>>> import numpy as np
>>> from numpy import linalg as LA
>>> np.set_printoptions(suppress=True, linewidth=200)
>>> rnd = lambda a: np.round(a, 1) + 0
>>> K = np.array([[3, 0, 2], [-3, 2, 2], [2, 0, -1]])
>>> K
array([[ 3,  0,  2],
       [-3,  2,  2],
       [ 2,  0, -1]])
>>> rnd(LA.det(K))
np.float64(-14.0)
>>> (K - K.T) / 2
array([[ 0. ,  1.5,  0. ],
       [-1.5,  0. ,  1. ],
       [ 0. , -1. ,  0. ]])
>>> rnd(np.sort(np.abs(LA.eigvals(K))))
array([1.8, 2. , 3.8])
>>> K @ K
array([[ 13,   0,   4],
       [-11,   4,  -4],
       [  4,   0,   5]])
>>> x0 = np.array([-3, 3, -2])
>>> rhs = K @ x0
>>> rhs
array([-13,  11,  -4])
>>> rnd(LA.solve(K, K[:, 2]))
array([0., 0., 1.])
>>> rnd(LA.solve(K, 2 * rhs))
array([-6.,  6., -4.])
>>> rnd(LA.solve(K, rhs))
array([-3.,  3., -2.])
>>> blk = np.stack([K, 5 * K, K[::-1]])
>>> blk.shape
(3, 3, 3)
>>> rnd(LA.norm(blk, axis=(1, 2)))
array([ 5.9, 29.6,  5.9])
>>> LA.matrix_rank(blk)
array([3, 3, 3])
>>> W = np.array([[2, 0], [1, -2], [1, -1]])
>>> beta = np.array([5, 2])
>>> hid = np.maximum(K @ W + beta, 0)
>>> (hid > 0).astype(int)
array([[1, 0],
       [1, 0],
       [1, 1]])
>>> LA.matrix_rank(hid)
np.int64(2)
>>> cent = np.array([[0, 1, -1], [-1, 1, -2]])
>>> W @ cent
array([[ 0,  2, -2],
       [ 2, -1,  3],
       [ 1,  0,  1]])
>>> hid @ cent
array([[  0,  13, -13],
       [  0,   3,  -3],
       [ -3,  11, -14]])
>>> ev, V = LA.eig(K)
>>> rnd(np.sort(LA.eigvals(K.T)))
array([-1.8,  2. ,  3.8])
>>> K @ V[:, 0] - ev[0] * V[:, 0]
array([0., 0., 0.])
>>> rnd(np.sort(LA.eigvals(K @ K)))
array([ 3.3,  4. , 14.7])
>>> rnd(np.sort(LA.eigvals(LA.inv(K))))
array([-0.5,  0.3,  0.5])
>>> data = np.load("out9.npy")
>>> data
array([[-3, -3,  3, -1, -3,  1],
       [ 3, -1,  1,  0, -2, -2],
       [ 2, -1, -2,  2, -2,  1],
       [-2, -1, -3,  3, -2,  1],
       [ 1,  2, -2, -3,  0,  2],
       [ 0, -1,  1,  3,  3,  2]])
>>> U, s, VT = LA.svd(data)
>>> rnd(s)
array([6.7, 6.3, 5.6, 5. , 2.9, 0. ])
>>> A2 = U[:, :5] @ np.diag(s[:5]) @ VT[:5]
>>> rnd(A2)
array([[-3., -3.,  3., -1., -3.,  1.],
       [ 3., -1.,  1.,  0., -2., -2.],
       [ 2., -1., -2.,  2., -2.,  1.],
       [-2., -1., -3.,  3., -2.,  1.],
       [ 1.,  2., -2., -3.,  0.,  2.],
       [ 0., -1.,  1.,  3.,  3.,  2.]])
>>> rnd(LA.norm(data - A2, 2)), rnd(s[5])
(np.float64(0.0), np.float64(0.0))
>>> J = np.load("test17.npy")
>>> J
array([[0, 0, 0, 1],
       [1, 0, 0, 0],
       [0, 0, 1, 0],
       [0, 1, 0, 0]])
>>> def softmax(z):
...     e = np.exp(z - z.max(axis=-1, keepdims=True))
...     return e / e.sum(axis=-1, keepdims=True)
... 
>>> rnd(softmax(J[1]))
array([0.5, 0.2, 0.2, 0.2])
>>> S = J @ J.T / np.sqrt(4)
>>> softmax(S).round(6).argmax(axis=1)
array([0, 1, 2, 3])
>>> rnd(softmax(S)[1] @ J)
array([0.4, 0.2, 0.2, 0.2])
>>> feats = np.loadtxt("a.csv", delimiter=",")
>>> rnd(feats)
array([[-0.3,  3.4,  0.1, -0.1,  5.4, -3.7],
       [ 5. ,  2.4, -0.5,  1.6, -6.6,  7.4],
       [ 1.6,  0.2, -2.6,  1.7, -4.9,  5.4],
       [-0.7, -0.3, -2. ,  1.7, -1.3, -0.3],
       [-3.2, -4. , -2.6,  6.3, -3.2, -4.6],
       [-4.3, -4.8, -4.4,  3.9, -3.6, -2.1],
       [ 2.1,  4.3, -0.4, -2.6,  2. ,  2.3],
       [-2.3, -2.9, -6.3,  7.2, -3.3,  5. ],
       [-0.8, -4.4, -5.2,  2. , -9.9,  6.5],
       [ 0.5,  1.2,  1.6,  3.2,  0.6, -6.3],
       [-2.1, -3. , -2.4,  5.6, -3.4, -2.7],
       [-3.7, -2.6, -3.5,  2.5, -0.3, -2.8],
       [-4.7, -4.1, -4.8,  6.6, -1. , -2.8],
       [ 1.3,  1. , -0.1,  2.4, -2.1, -0.8],
       [ 2.7,  1.3, -1. ,  2.9, -4.1,  3.7],
       [ 1.8,  2.1, -0.7,  2. , -1. ,  1.5],
       [-1.4, -3.1, -3.1,  8.3, -4.6, -0.5]])
>>> G = np.cov(feats, rowvar=False)
>>> rnd(np.polyfit(feats[:, 4], feats[:, 1], 1))
array([0.4, 0.3])
>>> rnd(feats.std(axis=0))
array([2.6, 2.9, 2.1, 2.7, 3.3, 4. ])
>>> rnd(LA.eigvalsh(G)[::-1])
array([26. , 25.1,  4.2,  2.5,  0. ,  0. ])
>>> rnd(np.median(feats, axis=0))
array([-0.7, -0.3, -2.4,  2.5, -3.2, -0.5])
>>> d = LA.norm(feats[:, None] - feats[None], axis=-1)
>>> np.unravel_index(d.round(6).argmax(), d.shape)
(np.int64(0), np.int64(8))
>>> rnd(d[16])
array([15.3, 13.8,  9.9,  8.1,  5.2,  6. , 15.6,  6.7, 11. , 11.5,  3.9,  8. ,  6. ,  8.6,  9.4, 10. ,  0. ])
>>> rnd(LA.norm(feats - feats.mean(axis=0), axis=1))
array([10.6, 10.7,  6.3,  2.1,  7.2,  6.5,  9.7,  7.9, 10.8,  8.5,  4.8,  5.4,  7.6,  3.6,  5.5,  4.6,  6.2])
>>> LA.matrix_rank(d ** 2)
np.int64(6)
>>> rnd(d[:5, :5])
array([[ 0. , 17.4, 14.6,  8.8, 13.7],
       [17.4,  0. ,  5.3, 11.5, 17.1],
       [14.6,  5.3,  0. ,  7.2, 12.8],
       [ 8.8, 11.5,  7.2,  0. ,  8. ],
       [13.7, 17.1, 12.8,  8. ,  0. ]])
>>> d.mean(axis=1).argmax()
np.int64(8)
